% python3 -q
>>> import numpy as np
>>> np.set_printoptions(precision=2, suppress=True, linewidth=160)
>>> rd = lambda a: np.round(a, 2) + 0
>>> feats = np.array([[0, 0, 0, 0], [0, 3, 0, 0], [0, 0, -2, 1], [0, 0, -4, -9]])
>>> gram = feats.T @ feats
>>> gram
array([[ 0,  0,  0,  0],
       [ 0,  9,  0,  0],
       [ 0,  0, 20, 34],
       [ 0,  0, 34, 82]])
>>> np.diag(gram)
array([ 0,  9, 20, 82])
>>> T = np.stack([feats, -2 * feats, feats[::-1]])
>>> (T @ feats.T).shape
(3, 4, 4)
>>> np.linalg.matrix_rank(T.reshape(3, -1))
np.int64(2)
>>> np.linalg.cond(feats) > 100
np.True_
>>> np.argsort(-np.linalg.norm(feats, axis=0).round(6), kind="stable")[:3]
array([3, 2, 1])
>>> other = np.array([[-8, -3], [-4, 7]])
>>> cent = np.array([[1, 2, -1], [-1, -2, -2], [2, 1, 2]])
>>> m1 = np.kron(other, cent)
>>> m1
array([[ -8, -16,   8,  -3,  -6,   3],
       [  8,  16,  16,   3,   6,   6],
       [-16,  -8, -16,  -6,  -3,  -6],
       [ -4,  -8,   4,   7,  14,  -7],
       [  4,   8,   8,  -7, -14, -14],
       [ -8,  -4,  -8,  14,   7,  14]])
>>> T = np.stack([m1, 5 * m1, m1[::-1]])
>>> (T @ m1.T).shape
(3, 6, 6)
>>> rd(np.linalg.norm(T, axis=(1, 2)))
array([ 57.55, 287.75,  57.55])
>>> np.linalg.matrix_rank(T)
array([6, 6, 6])
>>> np.linalg.matrix_rank(T.reshape(3, -1))
np.int64(2)
>>> Q, V = np.linalg.qr(m1[:, :1])[0], np.linalg.qr(m1[:, 1:])[0]
>>> s = np.linalg.svd(Q.T @ V, compute_uv=False)
>>> rd(np.linalg.norm(Q @ Q.T - V @ V.T, 2))
np.float64(1.0)
>>> (s > 0.9).sum()
np.int64(0)
>>> rd(s)
array([0.89])
>>> left, s, VT = np.linalg.svd(feats)
>>> rd(s)
array([9.85, 3.  , 2.23, 0.  ])
>>> other = left[:, :3] @ np.diag(s[:3]) @ VT[:3]
>>> np.linalg.matrix_rank(other)
np.int64(3)
>>> rd(np.linalg.norm(feats - other, 2)), s[3]
(np.float64(0.0), np.float64(0.0))
>>> K = np.loadtxt("run18.csv", delimiter=",")
>>> K
array([[-1.,  1.,  5.,  3.,  3.,  5.],
       [-3., -1.,  3.,  1.,  1.,  3.],
       [-2.,  0.,  4.,  2.,  2.,  4.]])
>>> # columns 3 and 4 are equal
>>> def softmax(z):
...     e = np.exp(z - z.max(axis=-1, keepdims=True))
...     return e / e.sum(axis=-1, keepdims=True)
... 
>>> rd(softmax(K[2]))
array([0.  , 0.01, 0.44, 0.06, 0.06, 0.44])
>>> rd(softmax(K[2] + 3))
array([0.  , 0.01, 0.44, 0.06, 0.06, 0.44])
>>> rd(softmax(10 * K[2]))
array([0. , 0. , 0.5, 0. , 0. , 0.5])
>>> att = K @ K.T / np.sqrt(6)
>>> softmax(att).round(6).argmax(axis=1)
array([0, 0, 0])
>>> rd(softmax(att))
array([[1.  , 0.  , 0.  ],
       [0.81, 0.03, 0.16],
       [0.98, 0.  , 0.02]])
>>> rd(softmax(att + np.triu(np.full(att.shape, -np.inf), 1)))
array([[1.  , 0.  , 0.  ],
       [0.96, 0.04, 0.  ],
       [0.98, 0.  , 0.02]])
>>> vec = np.array([4, 2, 9, 5, 0, 4])
>>> y = m1 @ vec
>>> beta, lr = np.zeros(6), 1 / np.linalg.norm(m1, 2) ** 2
>>> for i in range(5):
...     beta -= lr * m1.T @ (m1 @ beta - y)
...     if i % 1 == 0: print(i, round(np.linalg.norm(m1 @ beta - y), 2))
... 
0 104.92
1 67.81
2 50.92
3 40.02
4 32.36
>>> rd(np.linalg.cond(m1))
np.float64(5.36)
>>> W1 = np.array([[0, 2, -4, -4],
...     [3, -2, -2, 5],
...     [4, 0, 3, 2],
...     [-1, -4, -4, 5],
...     [-1, -1, -5, -1],
...     [-4, -1, -5, -1]])
>>> beta = np.array([-4, 2, -3, -3])
>>> H = np.maximum(m1 @ W1 + beta, 0)
>>> np.linalg.matrix_rank(H)
np.int64(4)
>>> rd((H > 0).mean(axis=0))
array([0.33, 0.5 , 0.5 , 0.67])
>>> H
array([[  0,  33, 112,   0],
       [ 75,   0,   0,  80],
       [  0,  19,  98,   0],
       [  0,   0,   0,   9],
       [129,  50, 157,  30],
       [  0,   0,   0,  42]])
>>> cent = np.array([[7, 4], [1, 8], [9, 4], [6, 9]])
>>> W1 @ cent
array([[-58, -36],
       [ 31,  33],
       [ 67,  46],
       [-17,  -7],
       [-59, -41],
       [-80, -53]])
>>> H @ cent
array([[1041,  712],
       [1005, 1020],
       [ 901,  544],
       [  54,   81],
       [2546, 1814],
       [ 252,  378]])
>>> (H @ cent).round(6).argmax(axis=1)
array([0, 1, 0, 1, 0, 1])
>>> T = np.stack([H, 2 * H, H[::-1]])
>>> np.linalg.matrix_rank(T)
array([4, 4, 4])
>>> np.linalg.matrix_rank(T.reshape(3, -1))
np.int64(2)
>>> T.shape
(3, 6, 4)
>>> (T @ H.T).shape
(3, 6, 6)
>>> rd(np.linalg.norm(T, axis=(1, 2)))
array([286.63, 573.26, 286.63])
>>> th = np.deg2rad(120)
>>> M = np.eye(7)
>>> M[np.ix_([4, 2], [4, 2])] = [[np.cos(th), -np.sin(th)], [np.sin(th), np.cos(th)]]
>>> rd(M)
array([[ 1.  ,  0.  ,  0.  ,  0.  ,  0.  ,  0.  ,  0.  ],
       [ 0.  ,  1.  ,  0.  ,  0.  ,  0.  ,  0.  ,  0.  ],
       [ 0.  ,  0.  , -0.5 ,  0.  ,  0.87,  0.  ,  0.  ],
       [ 0.  ,  0.  ,  0.  ,  1.  ,  0.  ,  0.  ,  0.  ],
       [ 0.  ,  0.  , -0.87,  0.  , -0.5 ,  0.  ,  0.  ],
       [ 0.  ,  0.  ,  0.  ,  0.  ,  0.  ,  1.  ,  0.  ],
       [ 0.  ,  0.  ,  0.  ,  0.  ,  0.  ,  0.  ,  1.  ]])
>>> u = np.array([0, -2, -3, 0, 0, 0, 0])
>>> other = M + np.outer(u, np.eye(7)[5])
>>> np.linalg.matrix_rank(other - M)
np.int64(1)
>>> rd(np.linalg.det(other) / np.linalg.det(M)), rd(1 + np.linalg.solve(M, u)[5])
(np.float64(1.0), np.float64(1.0))
>>> J = np.load("sample17.npy")
>>> J
array([[-1.5 , -2.  ,  4.  ,  1.  ],
       [ 0.2 ,  0.7 , -0.41, -0.1 ],
       [ 0.9 ,  0.9 ,  0.81,  0.2 ],
       [-0.5 ,  1.6 ,  2.  ,  0.5 ],
       [-0.6 ,  1.7 , -3.21, -0.8 ],
       [-0.6 , -0.4 ,  0.38,  0.1 ],
       [-0.4 ,  0.  ,  0.8 ,  0.2 ],
       [-0.7 ,  0.  ,  1.2 ,  0.3 ],
       [ 0.8 ,  0.3 , -4.8 , -1.2 ],
       [-0.2 ,  0.1 , -1.62, -0.4 ],
       [ 0.7 ,  0.3 , -2.39, -0.6 ],
       [ 0.7 ,  0.4 ,  4.37,  1.1 ],
       [ 0.1 , -1.2 ,  5.62,  1.4 ],
       [ 0.2 , -0.1 , -0.77, -0.2 ],
       [ 0.7 ,  0.5 ,  5.64,  1.4 ],
       [-0.2 ,  1.2 ,  0.77,  0.2 ],
       [-0.6 , -0.1 ,  5.17,  1.3 ],
       [-0.1 ,  0.4 ,  1.57,  0.4 ],
       [-0.2 ,  0.7 ,  3.2 ,  0.8 ],
       [ 0.2 ,  1.4 , -5.16, -1.3 ],
       [-1.2 , -0.5 ,  0.01,  0.  ],
       [ 0.7 , -0.3 ,  2.02,  0.5 ],
       [-1.1 ,  0.2 ,  4.8 ,  1.2 ],
       [ 0.8 ,  0.1 ,  2.4 ,  0.6 ]])
>>> lab = J[:, 1] > np.median(J[:, 1])
>>> u = J[lab].mean(axis=0) - J[~lab].mean(axis=0)
>>> rd(u)
array([ 0.59,  1.19, -1.8 , -0.45])
>>> lab.astype(int)
array([0, 1, 1, 1, 1, 0, 0, 0, 1, 0, 1, 1, 0, 0, 1, 1, 0, 1, 1, 1, 0, 0, 0, 0])
>>> other = np.array([[3, 2], [3, 2]])
>>> W0 = np.tile(other, (2, 2))
>>> W0
array([[3, 2, 3, 2],
       [3, 2, 3, 2],
       [3, 2, 3, 2],
       [3, 2, 3, 2]])
>>> np.linalg.cond(W0) > 100
np.True_
>>> left, s, VT = np.linalg.svd(W0)
>>> V = VT[:(s > 1e-8).sum()]
>>> rng = np.random.default_rng(504)
>>> vec = W0[2] + -2 * W0[3] + rng.integers(2) * np.eye(4)[1]
>>> vec
array([-3., -1., -3., -2.])
>>> rd(np.diag(V.T @ V))
array([0.35, 0.15, 0.35, 0.15])
>>> np.linalg.matrix_rank(np.vstack([W0, vec]))
np.int64(2)
>>> rd(V.T @ V)
array([[0.35, 0.23, 0.35, 0.23],
       [0.23, 0.15, 0.23, 0.15],
       [0.35, 0.23, 0.35, 0.23],
       [0.23, 0.15, 0.23, 0.15]])
>>> rd(np.linalg.norm(vec - V.T @ V @ vec))
np.float64(0.92)
>>> u = np.array([1, -7, 3, -6, -5])
>>> data = -1 * np.eye(5) + np.outer(u, u)
>>> data
array([[  0.,  -7.,   3.,  -6.,  -5.],
       [ -7.,  48., -21.,  42.,  35.],
       [  3., -21.,   8., -18., -15.],
       [ -6.,  42., -18.,  35.,  30.],
       [ -5.,  35., -15.,  30.,  24.]])
>>> left, s, VT = np.linalg.svd(data, full_matrices=False)
>>> np.abs(left[:, 0]).round(6).argmax()
np.int64(1)
>>> rd(np.sqrt((s ** 2).sum())), rd(np.linalg.norm(data))
(np.float64(119.02), np.float64(119.02))
>>> rd(left.T @ left)
array([[1., 0., 0., 0., 0.],
       [0., 1., 0., 0., 0.],
       [0., 0., 1., 0., 0.],
       [0., 0., 0., 1., 0.],
       [0., 0., 0., 0., 1.]])
>>> (s > 1e-8).sum()
np.int64(5)
>>> rd(np.abs(VT[0]))
array([0.09, 0.64, 0.27, 0.55, 0.46])
>>> rd(s)
array([119.,   1.,   1.,   1.,   1.])
>>> evals, V = np.linalg.eigvalsh(data)
Traceback (most recent call last):
  File "<python-input-100>", line 1, in <module>
    evals, V = np.linalg.eigvalsh(data)
    ^^^^^^^^
ValueError: too many values to unpack (expected 2)
>>> evals, V = np.linalg.eigh(data)
>>> rd(V.T @ data @ V)
array([[ -1.,   0.,   0.,   0.,   0.],
       [  0.,  -1.,   0.,   0.,   0.],
       [  0.,   0.,  -1.,   0.,   0.],
       [  0.,   0.,   0.,  -1.,   0.],
       [  0.,   0.,   0.,   0., 119.]])
>>> rd(V @ np.diag(evals) @ V.T)
array([[  0.,  -7.,   3.,  -6.,  -5.],
       [ -7.,  48., -21.,  42.,  35.],
       [  3., -21.,   8., -18., -15.],
       [ -6.,  42., -18.,  35.,  30.],
       [ -5.,  35., -15.,  30.,  24.]])
>>> rd(np.linalg.svd(data, compute_uv=False))
array([119.,   1.,   1.,   1.,   1.])
>>> rd(V.T @ V)
array([[1., 0., 0., 0., 0.],
       [0., 1., 0., 0., 0.],
       [0., 0., 1., 0., 0.],
       [0., 0., 0., 1., 0.],
       [0., 0., 0., 0., 1.]])
>>> rd(np.linalg.eigvalsh(data + -2 * np.eye(5)))
array([ -3.,  -3.,  -3.,  -3., 117.])
>>> rd(evals)
array([ -1.,  -1.,  -1.,  -1., 119.])
>>> A = np.load("x.npy")
>>> A
array([[-0.19, -0.87, -0.17, -0.53, -0.88],
       [ 1.27,  8.08,  2.71,  6.74,  9.6 ],
       [-0.78, -4.78, -1.38, -3.88, -5.7 ],
       [ 0.82,  4.75,  1.53,  3.86,  5.26],
       [-0.01,  0.73,  0.34,  0.31,  0.7 ],
       [ 0.49,  2.72,  0.8 ,  2.15,  3.32],
       [ 0.66,  4.25,  1.32,  3.57,  4.83],
       [-0.44, -2.3 , -0.89, -2.08, -2.82],
       [-0.88, -4.94, -1.73, -4.09, -5.53],
       [-0.79, -4.84, -1.48, -4.1 , -5.38],
       [-0.4 , -2.44, -0.86, -1.88, -2.72],
       [-0.83, -4.84, -1.55, -3.97, -5.58],
       [-0.83, -5.84, -1.96, -4.7 , -6.47]])
>>> round(np.log10(np.linalg.cond(A)))
2
>>> np.linalg.matrix_rank(A, rtol=0.1)
np.int64(1)
>>> rd(np.abs(np.linalg.svd(A)[2][-1]))
array([0.95, 0.05, 0.22, 0.23, 0.01])
>>> other = np.c_[A[:, :3] @ np.array([[3, 0, 0], [1, 1, 3], [1, 2, 2]]), np.array([-3, 3, 0, -1, 1, 2, -2, 2, 0, 0, 3, -3, 0])]
>>> rd(other)
array([[ -1.61,  -1.21,  -2.95,  -3.  ],
       [ 14.6 ,  13.5 ,  29.66,   3.  ],
       [ -8.5 ,  -7.54, -17.1 ,   0.  ],
       [  8.74,   7.81,  17.31,  -1.  ],
       [  1.04,   1.41,   2.87,   1.  ],
       [  4.99,   4.32,   9.76,   2.  ],
       [  7.55,   6.89,  15.39,  -2.  ],
       [ -4.51,  -4.08,  -8.68,   2.  ],
       [ -9.31,  -8.4 , -18.28,   0.  ],
       [ -8.69,  -7.8 , -17.48,   0.  ],
       [ -4.5 ,  -4.16,  -9.04,   3.  ],
       [ -8.88,  -7.94, -17.62,  -3.  ],
       [-10.29,  -9.76, -21.44,   0.  ]])
>>> rd(np.linalg.norm(np.linalg.qr(A)[0].T @ other, axis=0) ** 2 / ((other ** 2).sum(axis=0) + 1e-12))
array([1.  , 1.  , 1.  , 0.28])
>>> np.linalg.matrix_rank(np.c_[A, other])
np.int64(6)
